$ python -q
>>> import numpy as np
>>> np.set_printoptions(precision=2, suppress=True, linewidth=120, sign=" ")
>>> def tidy(a):
...     return np.round(a, 2) + 0
... 
>>> F = np.load("block7.npy")
>>> F
array([[ 1,  2, -2,  2,  1],
       [-1,  0, -3,  1, -2],
       [ 0,  0,  0,  0,  1],
       [ 2, -1,  2,  2,  2],
       [-2, -3,  1,  1, -1]])
>>> rng = np.random.default_rng(505)
>>> labels = rng.permutation(5)
>>> labels
array([ 4,  2,  3,  0,  1])
>>> M2 = F[labels][:, labels]
>>> np.diag(M2)
array([-1,  0,  2,  1,  0])
>>> tidy(np.sort(np.abs(np.linalg.eigvals(M2))))
array([ 0.5 ,  2.7 ,  2.7 ,  3.32,  3.32])
>>> Q = F.astype(float).copy()
>>> for j in range(5):
...     Q[:, j] -= Q[:, :j] @ (Q[:, :j].T @ Q[:, j])
...     Q[:, j] /= np.linalg.norm(Q[:, j])
... 
>>> tidy(Q.T @ Q)
array([[ 1.,  0.,  0.,  0.,  0.],
       [ 0.,  1.,  0.,  0.,  0.],
       [ 0.,  0.,  1.,  0.,  0.],
       [ 0.,  0.,  0.,  1.,  0.],
       [ 0.,  0.,  0.,  0.,  1.]])
>>> feats = np.array([[4, 0, 0], [0, 9, 0], [0, 0, 2]])
>>> feats
array([[ 4,  0,  0],
       [ 0,  9,  0],
       [ 0,  0,  2]])
>>> M2 = feats / np.sqrt((feats ** 2).mean(axis=1, keepdims=True))
>>> tidy(np.linalg.norm(M2, axis=1))
array([ 1.73,  1.73,  1.73])
>>> np.linalg.matrix_rank(M2) == np.linalg.matrix_rank(feats)
np.True_
>>> tidy(M2[1])
array([ 0.  ,  1.73,  0.  ])
>>> vals, vecs = np.linalg.eig(feats)
>>> vals
array([ 4.,  9.,  2.])
>>> tidy(np.sort(np.linalg.eigvals(feats.T)))
array([ 2.,  4.,  9.])
>>> np.prod(vals)
np.float64(72.0)
>>> feats @ vecs[:, 0] - vals[0] * vecs[:, 0]
array([ 0.,  0.,  0.])
>>> tidy(np.sort(np.linalg.eigvals(feats @ feats)))
array([  4.,  16.,  81.])
>>> feats @ feats
array([[ 16,   0,   0],
       [  0,  81,   0],
       [  0,   0,   4]])
>>> (np.linalg.matrix_power((feats != 0) + (feats.T != 0) + np.eye(3), 3) > 0).astype(int)
array([[ 1,  0,  0],
       [ 0,  1,  0],
       [ 0,  0,  1]])
>>> tidy(np.linalg.det(feats))
np.float64(72.0)
>>> J = np.loadtxt("layer1.csv", delimiter=",")
>>> J
array([[ 0.05,  0.42, -0.85, -0.37, -0.05,  0.28],
       [ 0.47, -0.3 ,  0.86,  0.77,  0.71, -0.79],
       [-0.63,  0.54, -1.44, -1.17, -0.99,  1.17],
       [ 0.47, -1.38,  3.11,  1.85,  1.01, -1.66],
       [ 0.04,  0.84, -1.73, -0.8 , -0.18,  0.63],
       [ 0.62, -0.12,  0.56,  0.74,  0.86, -0.82]])
>>> M2 = np.array([[3, 3], [2, 3], [3, 3], [2, 1], [3, 2], [3, 0]])
>>> tidy(M2.T @ J.T)
array([[-1.61,  4.69, -6.93,  9.73, -3.64,  4.9 ],
       [-1.61,  5.28, -7.74, 10.47, -3.71,  5.64]])
>>> tidy(np.einsum("ik,kj->ji", J, M2))
array([[-1.61,  4.69, -6.93,  9.73, -3.64,  4.9 ],
       [-1.61,  5.28, -7.74, 10.47, -3.71,  5.64]])
>>> rank = np.linalg.matrix_rank(J)
>>> rank
np.int64(2)
>>> ns = np.linalg.svd(J)[2][rank:].T
>>> [int(np.linalg.matrix_rank(J[:i])) for i in range(1, len(J) + 1)]
[1, 2, 2, 2, 2, 2]
>>> tidy(J @ ns)
array([[ 0.,  0.,  0.,  0.],
       [ 0.,  0.,  0.,  0.],
       [ 0.,  0.,  0.,  0.],
       [ 0.,  0.,  0.,  0.],
       [ 0.,  0.,  0.,  0.],
       [ 0.,  0.,  0.,  0.]])
>>> np.linalg.matrix_rank(J.T @ J), np.linalg.matrix_rank(J @ J.T)
(np.int64(2), np.int64(2))
>>> np.unique(J.round(6), axis=0).shape
(6, 6)
>>> np.abs(np.diag(np.linalg.qr(J)[1])) > 1e-9
array([ True,  True, False, False, False, False])
>>> tidy((J - J.T) / 2)
array([[ 0.  , -0.02, -0.11, -0.42, -0.04, -0.17],
       [ 0.02,  0.  ,  0.16,  1.08, -0.06, -0.34],
       [ 0.11, -0.16,  0.  , -2.14,  0.37,  0.3 ],
       [ 0.42, -1.08,  2.14,  0.  ,  0.9 , -1.2 ],
       [ 0.04,  0.06, -0.37, -0.9 ,  0.  , -0.12],
       [ 0.17,  0.34, -0.3 ,  1.2 ,  0.12,  0.  ]])
>>> tidy(np.sort(np.abs(np.linalg.eigvals(J))))
array([ 0.  ,  0.  ,  0.  ,  0.  ,  0.59,  1.43])
>>> tidy(np.abs(np.linalg.eigvals(J)).max())
np.float64(1.43)
>>> tidy((J + J.T) / 2)
array([[ 0.05,  0.44, -0.74,  0.05, -0.01,  0.45],
       [ 0.44, -0.3 ,  0.7 , -0.3 ,  0.77, -0.46],
       [-0.74,  0.7 , -1.44,  0.97, -1.36,  0.86],
       [ 0.05, -0.3 ,  0.97,  1.85,  0.1 , -0.46],
       [-0.01,  0.77, -1.36,  0.1 , -0.18,  0.74],
       [ 0.45, -0.46,  0.86, -0.46,  0.74, -0.82]])
>>> data = np.minimum.outer(np.arange(1, 7), np.arange(1, 7)) * -2
>>> data
array([[ -2,  -2,  -2,  -2,  -2,  -2],
       [ -2,  -4,  -4,  -4,  -4,  -4],
       [ -2,  -4,  -6,  -6,  -6,  -6],
       [ -2,  -4,  -6,  -8,  -8,  -8],
       [ -2,  -4,  -6,  -8, -10, -10],
       [ -2,  -4,  -6,  -8, -10, -12]])
>>> W = np.array([[0, 2], [1, 3], [4, 3], [0, 2], [3, 0]])
>>> coef = np.array([0, 2])
>>> act = np.maximum(F @ W + coef, 0)
>>> (act > 0).mean(axis=0)
array([ 0.4,  0.6])
>>> (act > 0).astype(int)
array([[ 0,  1],
       [ 0,  0],
       [ 1,  1],
       [ 1,  1],
       [ 0,  0]])
>>> act
array([[  0,   8],
       [  0,   0],
       [  3,   2],
       [ 13,  13],
       [  0,   0]])
>>> C = np.array([[-1, 3], [-1, -3]])
>>> W @ C
array([[-2, -6],
       [-4, -6],
       [-7,  3],
       [-2, -6],
       [-3,  9]])
>>> (act @ C).round(6).argmax(axis=1)
array([ 0,  0,  1,  1,  0])
>>> np.trace(data)
np.int64(-42)
>>> (data + data.T) / 2
array([[ -2.,  -2.,  -2.,  -2.,  -2.,  -2.],
       [ -2.,  -4.,  -4.,  -4.,  -4.,  -4.],
       [ -2.,  -4.,  -6.,  -6.,  -6.,  -6.],
       [ -2.,  -4.,  -6.,  -8.,  -8.,  -8.],
       [ -2.,  -4.,  -6.,  -8., -10., -10.],
       [ -2.,  -4.,  -6.,  -8., -10., -12.]])
>>> tidy(np.abs(np.linalg.eigvals(data)).max())
np.float64(34.41)
>>> X = np.array([[-0.4, 1.4, 1.2, 1.8, -0.6],
...     [-0.7, -0.7, -1.0, -0.9, 0.6],
...     [-1.0, 0.3, -0.5, -1.2, -0.6],
...     [2.1, 0.9, 0.3, 2.2, 0.2]])
>>> X[:, 1] *= 20
>>> X
array([[ -0.4,  28. ,   1.2,   1.8,  -0.6],
       [ -0.7, -14. ,  -1. ,  -0.9,   0.6],
       [ -1. ,   6. ,  -0.5,  -1.2,  -0.6],
       [  2.1,  18. ,   0.3,   2.2,   0.2]])
>>> tidy(np.linalg.norm(X, 2) / np.linalg.norm(X))
np.float64(1.0)
>>> [round(float(x), 2) for x in np.linalg.svd(X, compute_uv=False)[:3]]
[36.74, 2.94, 1.13]
